$ python -q
>>> import numpy as np
>>> np.set_printoptions(suppress=True, linewidth=200)
>>> M = np.loadtxt("test4.csv", delimiter=",")
>>> print(M)
[[-3. -2. -1.  0.  1.  2.]
 [ 3.  4.  5.  6.  7.  8.]
 [ 9. 10. 11. 12. 13. 14.]
 [15. 16. 17. 18. 19. 20.]
 [21. 22. 23. 24. 25. 26.]]
>>> # null space of dimension 4
>>> np.round(M @ np.linalg.pinv(M) @ M, 1)
array([[-3., -2., -1.,  0.,  1.,  2.],
       [ 3.,  4.,  5.,  6.,  7.,  8.],
       [ 9., 10., 11., 12., 13., 14.],
       [15., 16., 17., 18., 19., 20.],
       [21., 22., 23., 24., 25., 26.]])
>>> np.abs(np.diag(np.linalg.qr(M)[1])) > 1e-9
array([ True,  True, False, False, False])
>>> K = np.load("x.npy")
>>> K
array([[ 2, -3,  3],
       [-3, -4,  0],
       [ 3,  0,  0]])
>>> # symmetric, so the eigenvalues are real
>>> Y = K / np.sqrt((K ** 2).mean(axis=1, keepdims=True))
>>> np.round(np.linalg.norm(Y, axis=1), 1)
array([1.7, 1.7, 1.7])
>>> print(np.linalg.matrix_rank(K - K.mean(axis=1, keepdims=True)))
2
>>> W0 = np.loadtxt("w.csv", delimiter=",")
>>> W0
array([[ 14. , -16.6,  11.1],
       [  0.5,  -9.6,  -7.6],
       [  1.2,   3.9, -12.7],
       [  5.6,  -1.9,  14. ],
       [ 19.3,  -5.6, -27.1],
       [  6.7,  16.9,  16.5],
       [ 23.8,  15.3,   2.2],
       [  8.5,  20.1,  -2.4],
       [ -0.5, -16.3,  -7.7],
       [-18.9,  15.3, -21.9],
       [ 15.4,  17.4,   2.9],
       [  4.8,   1.1,   2.7],
       [ -6.2,   4.5, -11.9],
       [-20.5,   2.3,  11.5],
       [-10.8,  -5.7, -15.9],
       [-50.5, -11.9,  17. ],
       [  6.8,  16.6,  28. ],
       [-59.8,  -0.4,  -9.3],
       [  6.9,   6.1,  -8. ],
       [-23.4,   2.8,  -6. ],
       [  2.3,   8.4,  -5.4],
       [ 12. ,  -6.3,  -1.8],
       [ 16.7, -11.8,  25.3],
       [-27.4,   2.5,   1.2],
       [-19.9, -15.8,   5.1],
       [ 14.9,   3.9,  14.3],
       [ -7.5,   8.9,   1.5],
       [  7.9,  -8.7,  -1.6],
       [-15.1,   7. , -36.2]])
>>> x = np.array([-3, -5, -8])
>>> y = W0 @ x
>>> np.round(np.linalg.pinv(W0) @ W0, 1) + 0
array([[1., 0., 0.],
       [0., 1., 0.],
       [0., 0., 1.]])
>>> rng = np.random.default_rng(334)
>>> y = y + 0.1 * rng.normal(size=29)
>>> y.round(1)
array([ -47.7,  107.3,   78.4, -119.4,  186.8, -236.7, -165.6, -106.9,  144.7,  155.4, -156.4,  -41.5,   91.4,  -42.1,  188.1,   75. , -327.6,  255.9,   12.6,  104.1,   -5.8,    9.8, -193.4,   60. ,
         97.9, -178.5,  -34.1,   32.4,  299.8])
>>> c, *_ = np.linalg.lstsq(W0, y)
>>> c.round()
array([-3., -5., -8.])
>>> c.round(1)
array([-3., -5., -8.])
>>> J = np.load("m.npy")
>>> J
array([[0, 2, 0, 0],
       [0, 0, 0, 0],
       [0, 0, 0, 4],
       [0, 0, 0, 0]])
>>> # columns 0 and 2 are equal
>>> np.round(np.linalg.norm(K, 2), 1)
np.float64(5.5)
>>> np.round(np.linalg.norm(K) ** 2 / np.linalg.norm(K, 2) ** 2, 1)
np.float64(1.8)
>>> np.round(np.sort(np.linalg.eigvals(J)), 1)
array([0., 0., 0., 0.])
>>> J @ J
array([[0, 0, 0, 0],
       [0, 0, 0, 0],
       [0, 0, 0, 0],
       [0, 0, 0, 0]])
>>> print(np.linalg.matrix_power(J - np.diag(np.diag(J)), 4))
[[0 0 0 0]
 [0 0 0 0]
 [0 0 0 0]
 [0 0 0 0]]
>>> print(np.linalg.matrix_rank(J, rtol=0.1))
2
>>> np.argsort(-np.linalg.norm(J, axis=0).round(6), kind="stable")[:3]
array([3, 1, 0])
>>> gram = J.T @ J
>>> np.round(np.linalg.svd(J, compute_uv=False) ** 2, 1)
array([16.,  4.,  0.,  0.])
>>> np.diag(gram)
array([ 0,  4,  0, 16])
>>> print((J @ J.T).shape)
(4, 4)
>>> np.allclose(gram, gram.T)
True
>>> print(np.round(np.linalg.eigvalsh(gram)[::-1], 1))
[16.  4.  0.  0.]
>>> J.T @ J
array([[ 0,  0,  0,  0],
       [ 0,  4,  0,  0],
       [ 0,  0,  0,  0],
       [ 0,  0,  0, 16]])
>>> np.round(np.linalg.svd(J, compute_uv=False), 1)
array([4., 2., 0., 0.])
>>> F = np.vander(np.arange(4) - 1, 4, increasing=True)
>>> F
array([[ 1, -1,  1, -1],
       [ 1,  0,  0,  0],
       [ 1,  1,  1,  1],
       [ 1,  2,  4,  8]])
>>> x = np.array([-2, 3, -3, 3])
>>> y = F @ x
>>> y
array([-11,  -2,   1,  16])
>>> np.round(np.linalg.solve(F.T, F[0]), 1)
array([1., 0., 0., 0.])
>>> np.round(np.linalg.solve(F, y), 1)
array([-2.,  3., -3.,  3.])
>>> np.round(np.linalg.solve(F, y + F[:, 3]), 1)
array([-2.,  3., -3.,  4.])
>>> np.round(np.linalg.solve(F, F[:, 1]), 1) + 0
array([0., 1., 0., 0.])
>>> print(F.sum(axis=0))
[4 2 6 8]
>>> np.linalg.matrix_rank(F)
np.int64(4)
>>> F.mean(axis=0)
array([1. , 0.5, 1.5, 2. ])
>>> F[4]
Traceback (most recent call last):
  File "<python-input-54>", line 1, in <module>
    F[4]
    ~^^^
IndexError: index 4 is out of bounds for axis 0 with size 4
>>> Y = F / np.sqrt((F ** 2).mean(axis=1, keepdims=True))
>>> np.linalg.matrix_rank(F - F.mean(axis=1, keepdims=True))
np.int64(3)
>>> np.round(F - F.mean(axis=1, keepdims=True), 1)
array([[ 1. , -1. ,  1. , -1. ],
       [ 0.8, -0.2, -0.2, -0.2],
       [ 0. ,  0. ,  0. ,  0. ],
       [-2.8, -1.8,  0.2,  4.2]])
>>> np.round(np.linalg.norm(Y, axis=1), 1)
array([2., 2., 2., 2.])
>>> arr = np.loadtxt("run17.csv", delimiter=",")
>>> arr
array([[-4.,  1., -5.,  2., -4.],
       [-4.,  1., -5., -1., -3.],
       [-5.,  5.,  0.,  0., -3.],
       [-2.,  0., -1., -1., -4.],
       [-4., -4.,  4., -3., -1.]])
>>> u, g = arr[0], arr[4]
>>> u @ u
np.float64(62.0)
>>> u @ g
np.float64(-10.0)
>>> p = (u @ g) / (u @ u) * u
>>> np.round(g - p, 1)
array([-4.6, -3.8,  3.2, -2.7, -1.6])
>>> round((g - p) @ u, 1)
np.float64(0.0)
>>> print(np.linalg.matrix_rank(np.outer(u, g)))
1
>>> round(np.linalg.norm(u + g) ** 2 + np.linalg.norm(u - g) ** 2, 1)
np.float64(240.0)
>>> np.outer(u, g)
array([[ 16.,  16., -16.,  12.,   4.],
       [ -4.,  -4.,   4.,  -3.,  -1.],
       [ 20.,  20., -20.,  15.,   5.],
       [ -8.,  -8.,   8.,  -6.,  -2.],
       [ 16.,  16., -16.,  12.,   4.]])
>>> Y = np.array([[5, 2], [4, 5], [5, 0], [1, 1], [1, 5]])
>>> print(np.vstack([arr, Y.T]).shape)
(7, 5)
>>> print(np.einsum("ik,kj->ij", arr, Y))
[[-43. -21.]
 [-45. -19.]
 [ -8.   0.]
 [-20. -25.]
 [-20. -36.]]
>>> arr @ Y
array([[-43., -21.],
       [-45., -19.],
       [ -8.,   0.],
       [-20., -25.],
       [-20., -36.]])
>>> np.einsum("ij,ij->i", arr, arr)
array([62., 52., 59., 22., 58.])
>>> np.einsum("ij->j", arr)
array([-19.,   3.,  -7.,  -3., -15.])
>>> np.linalg.matrix_rank(np.vstack([arr, Y.T]))
np.int64(5)
>>> np.linalg.matrix_rank(arr @ Y)
np.int64(2)
